% python3 -q
>>> import numpy as np
>>> np.set_printoptions(suppress=True, linewidth=100)
>>> arr = np.load("mat.npy")
>>> arr
array([[ 0.9,  0.1, -0.2,  0. , -1.3,  0.6, -0.9, -0.2, -2.3,  0.3,  0.9],
       [-1.3,  0.7, -0.8, -0.2, -0.1,  0.4, -1.3, -1.7,  1.5,  0. , -0.9],
       [-0.5, -0.8,  0.9, -0.8, -0.4, -0.9,  1.2,  0.4, -1.1,  1.1, -1.1],
       [ 0.6,  0.2,  0.8, -0.7,  1.3, -0.2,  0.6,  0.1, -0.9,  0.7, -1.5],
       [-0.1, -0.5, -1.2,  0.3, -0.9, -0.7,  0.8,  0.1, -1.1,  0.7,  0.6],
       [-1.7,  0.3, -1.3, -0.7,  2.5, -0.2,  1.2,  0.8,  0.4, -1. , -0.2],
       [-2.4,  0.9,  1.4,  1.8,  0. ,  1.6,  0.4,  0.1, -3. ,  0.6,  0.8],
       [-0.3, -1.9, -1.1,  0.3,  0.3,  0.1, -0.4,  1.7,  1.9, -0.1,  0.3]])
>>> def softmax(z):
...     e = np.exp(z - z.max(axis=-1, keepdims=True))
...     return e / e.sum(axis=-1, keepdims=True)
... 
>>> np.round(softmax(arr[4]), 3)
array([0.078, 0.052, 0.026, 0.117, 0.035, 0.043, 0.192, 0.096, 0.029, 0.174, 0.158])
>>> np.round(softmax(arr).sum(axis=1), 3)
array([1., 1., 1., 1., 1., 1., 1., 1.])
>>> np.round(softmax(10 * arr[4]), 3) + 0
array([0.   , 0.   , 0.   , 0.004, 0.   , 0.   , 0.662, 0.001, 0.   , 0.243, 0.09 ])
>>> att = arr @ arr.T / np.sqrt(11)
>>> softmax(att).round(6).argmax(axis=1)
array([0, 1, 2, 3, 4, 5, 6, 7])
>>> np.round(softmax(att)[4] @ arr, 3)
array([-0.345, -0.248, -0.314,  0.171, -0.433, -0.084,  0.374,  0.174, -1.205,  0.516,  0.255])
>>> left, s, Vh = np.linalg.svd(arr, full_matrices=False)
>>> np.round(np.abs(Vh[0]), 3)
array([0.106, 0.177, 0.33 , 0.218, 0.23 , 0.181, 0.075, 0.074, 0.801, 0.203, 0.146])
>>> np.round(left.T @ left, 3) + 0
array([[1., 0., 0., 0., 0., 0., 0., 0.],
       [0., 1., 0., 0., 0., 0., 0., 0.],
       [0., 0., 1., 0., 0., 0., 0., 0.],
       [0., 0., 0., 1., 0., 0., 0., 0.],
       [0., 0., 0., 0., 1., 0., 0., 0.],
       [0., 0., 0., 0., 0., 1., 0., 0.],
       [0., 0., 0., 0., 0., 0., 1., 0.],
       [0., 0., 0., 0., 0., 0., 0., 1.]])
>>> (s > 1e-8).sum()
np.int64(8)
>>> np.abs(left[:, 0]).round(6).argmax()
np.int64(6)
>>> np.round(left.T @ arr @ Vh.T, 3) + 0
array([[5.812, 0.   , 0.   , 0.   , 0.   , 0.   , 0.   , 0.   ],
       [0.   , 4.343, 0.   , 0.   , 0.   , 0.   , 0.   , 0.   ],
       [0.   , 0.   , 3.878, 0.   , 0.   , 0.   , 0.   , 0.   ],
       [0.   , 0.   , 0.   , 3.463, 0.   , 0.   , 0.   , 0.   ],
       [0.   , 0.   , 0.   , 0.   , 2.344, 0.   , 0.   , 0.   ],
       [0.   , 0.   , 0.   , 0.   , 0.   , 2.288, 0.   , 0.   ],
       [0.   , 0.   , 0.   , 0.   , 0.   , 0.   , 1.445, 0.   ],
       [0.   , 0.   , 0.   , 0.   , 0.   , 0.   , 0.   , 0.863]])
>>> np.allclose(left * s @ Vh, arr)
True
>>> round(np.sqrt((s ** 2).sum()), 3), round(np.linalg.norm(arr), 3)
(np.float64(9.656), np.float64(9.656))
>>> f, v = arr[4], arr[1]
>>> f @ v
np.float64(-2.91)
>>> p = (f @ v) / (f @ f) * f
>>> p.round(3)
array([ 0.05 ,  0.251,  0.602, -0.151,  0.452,  0.351, -0.401, -0.05 ,  0.552, -0.351, -0.301])
>>> W0 = np.load("layer17.npy")
>>> W0
array([[ -5.809,   3.105,  -5.765,  -2.98 ,  -5.474,   5.404,   3.911,  -7.882,  -8.711,   7.944,
         -6.586,   2.19 ],
       [ -5.876,   1.204,  -7.254,  -2.886,  -4.383,   5.929,   3.873,  -8.501, -10.098,   9.148,
         -6.516,   2.638],
       [ -6.768,   1.765,  -5.799,  -2.042,  -6.212,   6.546,   3.803,  -9.748, -10.038,   8.321,
         -5.565,   4.056],
       [ -4.282,   4.298,  -4.675,  -3.159,  -6.563,   5.245,   3.711,  -7.724,  -7.242,   9.011,
         -6.857,   2.47 ],
       [ -6.716,   3.079,  -4.277,  -4.349,  -3.923,   4.125,   3.208,  -8.378,  -9.174,   8.635,
         -6.084,   2.017],
       [ -6.213,   1.143,  -6.43 ,  -2.516,  -7.175,   4.968,   2.973, -10.266,  -9.147,   9.264,
         -4.644,   0.978],
       [ -8.797,   4.557,  -5.899,  -3.133,  -5.481,   6.022,   1.74 ,  -7.457, -11.349,  11.054,
         -5.475,   3.395],
       [ -6.564,   4.647,  -6.282,  -2.47 ,  -6.955,   5.138,   2.64 ,  -7.789, -10.515,   9.277,
         -6.459,   4.028],
       [ -7.244,   2.169,  -6.087,  -2.12 ,  -4.826,   4.536,   4.231,  -9.296,  -9.222,   9.587,
         -6.096,   3.358],
       [ -6.646,   2.267,  -3.74 ,  -3.213,  -6.722,   5.642,   2.227,  -6.481, -10.123,   8.073,
         -6.583,   2.353],
       [ -5.249,   5.724,  -6.04 ,  -4.094,  -5.872,   6.087,   4.731, -11.733, -10.287,  10.615,
         -7.078,   3.347],
       [ -5.423,   2.875,  -5.923,  -2.438,  -6.556,   5.536,   4.972, -10.207, -11.04 ,  10.011,
         -3.682,   3.402],
       [ -5.924,   5.573,  -7.504,  -4.644,  -6.029,   5.263,   2.366,  -8.669,  -9.531,   8.754,
         -7.612,   3.331],
       [ -5.212,   3.669,  -7.355,  -3.773,  -8.051,   4.837,   1.136,  -8.063,  -9.687,  10.523,
         -7.224,   2.652],
       [ -6.866,   4.434,  -5.402,  -1.496,  -5.399,   4.009,   1.701,  -9.782,  -7.622,   8.631,
         -7.136,   4.781],
       [ -6.726,   2.2  ,  -4.407,  -4.657,  -5.803,   4.279,   3.449,  -8.438,  -8.176,   8.498,
         -6.995,   4.35 ],
       [ -4.818,   1.868,  -6.159,  -2.701,  -5.578,   7.644,   0.908,  -8.422, -10.044,   9.935,
         -4.665,   4.005],
       [ -4.11 ,   2.881,  -6.948,  -2.107,  -7.88 ,   3.832,   6.207,  -8.281,  -9.81 ,   8.475,
         -4.991,   2.868],
       [ -7.276,   1.837,  -4.24 ,  -1.831,  -8.094,   5.062,   4.155,  -8.552,  -7.476,   8.636,
         -4.533,   2.697],
       [ -5.446,   3.276,  -5.74 ,  -3.944,  -6.791,   5.964,   3.319,  -7.093,  -8.466,   7.941,
         -7.6  ,   5.232],
       [ -5.193,   4.459,  -6.675,  -3.874,  -5.835,   6.653,   4.001,  -8.453,  -9.396,   9.391,
         -5.099,   3.173],
       [ -6.686,   2.679,  -6.688,  -2.968,  -6.238,   4.649,   1.398,  -9.157,  -8.138,   8.381,
         -6.755,   0.769],
       [ -7.552,   3.466,  -8.602,  -2.83 ,  -6.829,   6.109,   1.854,  -8.628,  -8.587,   9.039,
         -6.849,   3.018],
       [ -7.785,   1.776,  -6.11 ,  -1.407,  -7.469,   8.057,   1.908,  -8.159,  -8.881,   8.853,
         -6.519,   3.679],
       [ -5.652,   2.693,  -4.931,  -2.889,  -4.337,   6.933,   4.612,  -7.699,  -6.915,   9.338,
         -5.49 ,   3.25 ],
       [ -6.213,   3.34 ,  -7.211,  -3.362,  -5.561,   6.24 ,   3.369,  -8.316,  -7.349,   6.732,
         -5.224,   3.464],
       [ -6.298,   1.88 ,  -6.087,  -2.831,  -6.519,   5.233,   3.423,  -8.95 , -10.148,   8.967,
         -3.595,   2.789],
       [ -6.255,   1.745,  -5.019,  -2.853,  -3.87 ,   6.172,   1.283,  -7.693,  -8.592,   7.918,
         -6.745,   4.075],
       [ -6.298,   3.189,  -6.204,  -3.306,  -6.535,   5.492,   2.212,  -7.839,  -8.343,   8.758,
         -5.186,   3.343],
       [ -6.153,   2.77 ,  -6.205,  -3.59 ,  -6.481,   6.433,   3.947,  -9.673,  -8.556,   6.09 ,
         -5.042,   3.545],
       [ -6.563,   1.927,  -7.272,  -2.497,  -6.307,   6.464,   4.146,  -8.863,  -5.872,   9.414,
         -5.359,   3.395],
       [ -5.276,   3.347,  -6.744,  -1.869,  -5.447,   5.437,   3.157,  -7.777,  -8.095,   8.523,
         -3.963,   2.465],
       [ -6.235,   2.767,  -7.045,  -3.446,  -6.172,   4.411,   3.672, -11.256,  -7.746,   7.588,
         -5.507,   2.776],
       [ -4.545,   2.072,  -6.338,  -4.184,  -6.89 ,   5.76 ,   3.58 ,  -8.209,  -8.684,   9.575,
         -6.99 ,   1.474]])
>>> left, s, Vh = np.linalg.svd(W0)
>>> np.argmax(s[:-1] / (s[1:] + 1e-6)) + 1
np.int64(1)
>>> M2 = left[:, :1] @ np.diag(s[:1]) @ Vh[:1]
>>> round(float(np.linalg.norm(W0 - M2, 2)), 3), np.round(s[1], 3)
(8.868, np.float64(8.868))
>>> np.linalg.matrix_rank(M2)
np.int64(1)
>>> round(float(np.abs(W0 - M2).max()), 3)
3.076
